% python3 -q
>>> import numpy as np
>>> np.set_printoptions(suppress=True, linewidth=100)
>>> def rd(a):
...     return np.round(a, 2) + 0
... 
>>> W0 = np.load("dump.npy")
>>> W0
array([[-2,  0,  2,  0, -3],
       [ 0,  1,  0,  3,  0],
       [-1,  0,  2,  0,  1],
       [ 0, -3,  0,  3,  0],
       [ 2,  0,  2,  0,  2]])
>>> P = np.triu(np.array([[0, 1, 4, -1, 1],
...     [-1, 1, -4, -3, -4],
...     [-5, 0, 0, -3, -3],
...     [-3, 3, -4, -2, -3],
...     [-1, 3, -4, 4, 3]]), 1) + np.eye(5)
>>> other = P @ W0 @ np.linalg.inv(P)
>>> rd(np.linalg.det(other))
np.float64(264.0)
>>> other
array([[  -4.,    8.,   60.,  200.,  819.],
       [  -4.,   14.,   56.,  200.,  816.],
       [  -7.,   16.,   88.,  296., 1218.],
       [  -6.,    3.,   30.,   96.,  390.],
       [   2.,   -2.,  -14.,  -46., -188.]])
>>> rd(np.poly(other))
array([   1.,   -6.,   22.,  -54.,  112., -264.])
>>> np.trace(other), np.trace(W0)
(np.float64(6.0), np.int64(6))
>>> np.linalg.matrix_rank(other)
np.int64(5)
>>> U, sv, Vt = np.linalg.svd(W0, full_matrices=False)
>>> rd(sv)
array([4.61, 4.58, 3.48, 2.61, 1.38])
>>> (sv > 1e-8).sum()
np.int64(5)
>>> rd(U.T @ U)
array([[1., 0., 0., 0., 0.],
       [0., 1., 0., 0., 0.],
       [0., 0., 1., 0., 0.],
       [0., 0., 0., 1., 0.],
       [0., 0., 0., 0., 1.]])
>>> rd(np.sqrt((sv ** 2).sum())), rd(np.linalg.norm(W0))
(np.float64(7.94), np.float64(7.94))
>>> np.allclose(U * sv @ Vt, W0)
True
>>> rd(U.T @ W0 @ Vt.T)
array([[4.61, 0.  , 0.  , 0.  , 0.  ],
       [0.  , 4.58, 0.  , 0.  , 0.  ],
       [0.  , 0.  , 3.48, 0.  , 0.  ],
       [0.  , 0.  , 0.  , 2.61, 0.  ],
       [0.  , 0.  , 0.  , 0.  , 1.38]])
>>> rd(sv / sv[0])
array([1.  , 1.  , 0.75, 0.57, 0.3 ])
>>> rd(np.cumsum(sv ** 2) / np.sum(sv ** 2))
array([0.34, 0.67, 0.86, 0.97, 1.  ])
>>> x = np.array([3, 2, 1, 0, 2])
>>> h1 = np.maximum(W0 @ x, 0)
>>> h1
array([ 0,  2,  1,  0, 12])
>>> np.maximum(W0 @ (3 * x), 0)
array([ 0,  6,  3,  0, 36])
>>> rd(np.tanh(W0 @ x))
array([-1.  ,  0.96,  0.76, -1.  ,  1.  ])
>>> W0.T @ h1
array([23,  2, 26,  6, 25])
>>> rd(np.linalg.eigvals(W0).sum().real)
np.float64(6.0)
>>> np.kron(np.eye(2, dtype=int), W0)
array([[-2,  0,  2,  0, -3,  0,  0,  0,  0,  0],
       [ 0,  1,  0,  3,  0,  0,  0,  0,  0,  0],
       [-1,  0,  2,  0,  1,  0,  0,  0,  0,  0],
       [ 0, -3,  0,  3,  0,  0,  0,  0,  0,  0],
       [ 2,  0,  2,  0,  2,  0,  0,  0,  0,  0],
       [ 0,  0,  0,  0,  0, -2,  0,  2,  0, -3],
       [ 0,  0,  0,  0,  0,  0,  1,  0,  3,  0],
       [ 0,  0,  0,  0,  0, -1,  0,  2,  0,  1],
       [ 0,  0,  0,  0,  0,  0, -3,  0,  3,  0],
       [ 0,  0,  0,  0,  0,  2,  0,  2,  0,  2]])
>>> rd(np.linalg.det(2 * W0)), rd(np.linalg.det(W0))
(np.float64(8448.0), np.float64(264.0))
